$ ipython --no-banner

In [1]: import numpy as np

In [2]: from numpy import linalg as LA

In [3]: np.set_printoptions(precision=1, suppress=True, linewidth=140)

In [4]: mat = np.load("dump.npy")

In [5]: mat
Out[5]: 
array([[-1., -2.,  0.,  1., -2., -1.],
       [ 3.,  3., -1., -3.,  1.,  2.],
       [ 0.,  0.,  1., -3.,  3.,  3.],
       [ 0.,  0.,  0.,  3.,  1., -2.],
       [ 0.,  0.,  3., -3.,  3.,  2.],
       [ 0.,  0., -1., -3., -1., -2.]])

In [6]: f = np.array([3, -2])

In [7]: np.polyval(f, mat[3])
Out[7]: array([-2., -2., -2.,  7.,  1., -8.])

In [8]: np.convolve(mat[3], f)
Out[8]: array([ 0.,  0.,  0.,  9., -3., -8.,  4.])

In [9]: np.cross(mat[3, :3], mat[2, :3])
Out[9]: array([0., 0., 0.])

In [10]: M2 = LA.inv(mat)

In [11]: np.round(LA.det(mat) * LA.det(M2), 1)
Out[11]: np.float64(1.0)

In [12]: round(LA.cond(mat), 1)
Out[12]: np.float64(16.2)

In [13]: LA.det(mat) * M2
Out[13]: 
array([[ 324.,  216.,   24.,  168.,   57.,  -21.],
       [-324., -108., -144., -144.,    9.,   -9.],
       [   0.,    0., -144.,  -36.,  144.,  -36.],
       [  -0.,   -0.,  -12.,   24.,  -15.,  -57.],
       [   0.,    0.,  108.,  108.,  -27.,   27.],
       [  -0.,   -0.,   36.,  -72.,  -36.,  -72.]])

In [14]: np.round(LA.inv(M2), 1) + 0
Out[14]: 
array([[-1., -2.,  0.,  1., -2., -1.],
       [ 3.,  3., -1., -3.,  1.,  2.],
       [ 0.,  0.,  1., -3.,  3.,  3.],
       [ 0.,  0.,  0.,  3.,  1., -2.],
       [ 0.,  0.,  3., -3.,  3.,  2.],
       [ 0.,  0., -1., -3., -1., -2.]])

In [15]: T = np.stack([mat, 2 * mat, mat[::-1]])

In [16]: T.sum(axis=0)
Out[16]: 
array([[ -3.,  -6.,  -1.,   0.,  -7.,  -5.],
       [  9.,   9.,   0., -12.,   6.,   8.],
       [  0.,   0.,   3.,  -6.,  10.,   7.],
       [  0.,   0.,   1.,   6.,   6.,  -3.],
       [  3.,   3.,   8., -12.,  10.,   8.],
       [ -1.,  -2.,  -3.,  -8.,  -5.,  -7.]])

In [17]: rng = np.random.default_rng(78)

In [18]: E = np.array([[3, 2, 2, 1, 2, 3],
    ...:     [0, -3, 3, -1, 1, 0],
    ...:     [2, -3, -1, 0, -2, 2],
    ...:     [1, -2, 2, 0, 1, 1],
    ...:     [0, -3, 2, -2, -1, 0],
    ...:     [-2, 0, -1, -3, -3, -2]]) * (rng.random((6, 6)) < 0.3)

In [19]: print(E)
[[ 0  0  0  0  0  0]
 [ 0  0  0  0  0  0]
 [ 0  0  0  0  0  2]
 [ 0  0  0  0  0  0]
 [ 0  0  0  0  0  0]
 [ 0  0  0 -3  0  0]]

In [20]: # 4 blocks once reordered

In [21]: E @ E.T
Out[21]: 
array([[0, 0, 0, 0, 0, 0],
       [0, 0, 0, 0, 0, 0],
       [0, 0, 4, 0, 0, 0],
       [0, 0, 0, 0, 0, 0],
       [0, 0, 0, 0, 0, 0],
       [0, 0, 0, 0, 0, 9]])

In [22]: LA.pinv(E)
Out[22]: 
array([[ 0. ,  0. ,  0. ,  0. ,  0. ,  0. ],
       [ 0. ,  0. ,  0. ,  0. ,  0. ,  0. ],
       [ 0. ,  0. ,  0. ,  0. ,  0. ,  0. ],
       [ 0. ,  0. ,  0. ,  0. ,  0. , -0.3],
       [ 0. ,  0. ,  0. ,  0. ,  0. ,  0. ],
       [ 0. ,  0. ,  0.5,  0. ,  0. ,  0. ]])

In [23]: E.T @ E
Out[23]: 
array([[0, 0, 0, 0, 0, 0],
       [0, 0, 0, 0, 0, 0],
       [0, 0, 0, 0, 0, 0],
       [0, 0, 0, 9, 0, 0],
       [0, 0, 0, 0, 0, 0],
       [0, 0, 0, 0, 0, 4]])

In [24]: print(LA.norm(E, axis=0))
[0. 0. 0. 3. 0. 2.]

In [25]: W0, _ = LA.qr(np.array([[0.0, -1.5, -0.1, 1.6, -1.5, 1.0],
    ...:     [-0.5, -0.3, -0.9, 0.6, 1.3, 0.6],
    ...:     [0.1, 1.8, -0.3, 0.0, -1.1, -0.4],
    ...:     [0.2, 0.1, 1.7, 0.8, -0.8, 0.4],
    ...:     [2.4, -0.5, 0.3, 0.7, 1.8, 0.7],
    ...:     [-0.8, 1.6, 1.8, 0.8, 0.7, 0.2]]))

In [26]: W0.round(1) + 0
Out[26]: 
array([[ 0. , -0.5,  0.2, -0.7,  0.4,  0.3],
       [ 0.2, -0.2, -0.3, -0.5, -0.6, -0.5],
       [ 0. ,  0.7, -0.4, -0.4,  0.5, -0.1],
       [-0.1,  0.1,  0.7,  0. ,  0.3, -0.7],
       [-0.9,  0.1,  0.1, -0.2, -0.3,  0.1],
       [ 0.3,  0.5,  0.5, -0.3, -0.4,  0.4]])

In [27]: # keeps lengths

In [28]: left, sv, VT = LA.svd(E)

In [29]: V = VT[:(sv > 1e-8).sum()]

In [30]: x0 = E[3] + 4 * E[2] + rng.integers(2) * np.eye(6)[2]

In [31]: x0
Out[31]: array([0., 0., 1., 0., 0., 8.])

In [32]: print(np.allclose(V.T @ V @ x0, x0))
False

In [33]: V.T @ V
Out[33]: 
array([[0., 0., 0., 0., 0., 0.],
       [0., 0., 0., 0., 0., 0.],
       [0., 0., 0., 0., 0., 0.],
       [0., 0., 0., 1., 0., 0.],
       [0., 0., 0., 0., 0., 0.],
       [0., 0., 0., 0., 0., 1.]])

In [34]: LA.matrix_rank(np.vstack([E, x0]))
Out[34]: np.int64(3)

In [35]: print(np.diag(V.T @ V))
[0. 0. 0. 1. 0. 1.]
